In [1]: import numpy as np

In [2]: from numpy import linalg as LA

In [3]: np.set_printoptions(suppress=True, linewidth=120)

In [4]: rng = np.random.default_rng(17)

In [5]: X = np.array([[-3, -2, -2, 2, 3],
   ...:     [-3, 1, 2, 0, 3],
   ...:     [2, -3, 2, 0, -2],
   ...:     [2, 1, 0, 2, 2],
   ...:     [2, -2, 0, -1, 2],
   ...:     [-3, 2, -2, -2, 2],
   ...:     [-3, -2, -2, -1, -2]]) * (rng.random((7, 5)) < 0.3)

In [6]: X
Out[6]: 
array([[ 0, -2,  0,  0,  3],
       [ 0,  0,  0,  0,  3],
       [ 2,  0,  2,  0,  0],
       [ 2,  0,  0,  2,  2],
       [ 2,  0,  0,  0,  0],
       [ 0,  0, -2,  0,  0],
       [ 0,  0,  0, -1,  0]])

In [7]: np.round(LA.norm(X[2], 1), 2), round(float(LA.norm(X[2], np.inf)), 2)
Out[7]: (np.float64(4.0), 2.0)

In [8]: LA.norm(X, axis=1).argmax()
Out[8]: np.int64(0)

In [9]: round(LA.norm(X, 1), 2), round(float(LA.norm(X, np.inf)), 2)
Out[9]: (np.float64(8.0), 6.0)

In [10]: round(LA.norm(X, 2), 2)
Out[10]: np.float64(5.12)

In [11]: round(float(LA.norm(X[2] - X[6])), 2)
Out[11]: 3.0

In [12]: vec = np.array([-2, 2, 3, -2, -2])

In [13]: target = X @ vec

In [14]: np.round(LA.lstsq(X, target)[0], 2)
Out[14]: array([-2.,  2.,  3., -2., -2.])

In [15]: try:
    ...:     LA.solve(X, target)
    ...: except LA.LinAlgError as e:
    ...:     print(e)
    ...: 
Last 2 dimensions of the array must be square

In [16]: target = target + 0.3 * rng.normal(size=7)

In [17]: target.round(2)
Out[17]: array([-10.12,  -5.95,   1.89, -11.98,  -4.34,  -5.87,   2.12])

In [18]: b, *_ = LA.lstsq(X, target)

In [19]: [round(float(LA.norm(LA.solve(X.T @ X + lam * np.eye(5), X.T @ target))), 2) for lam in (0, 1, 10, 100)]
Out[19]: [5.04, 4.4, 2.66, 0.69]

In [20]: round(float(LA.norm(target - X @ b)), 2)
Out[20]: 0.28
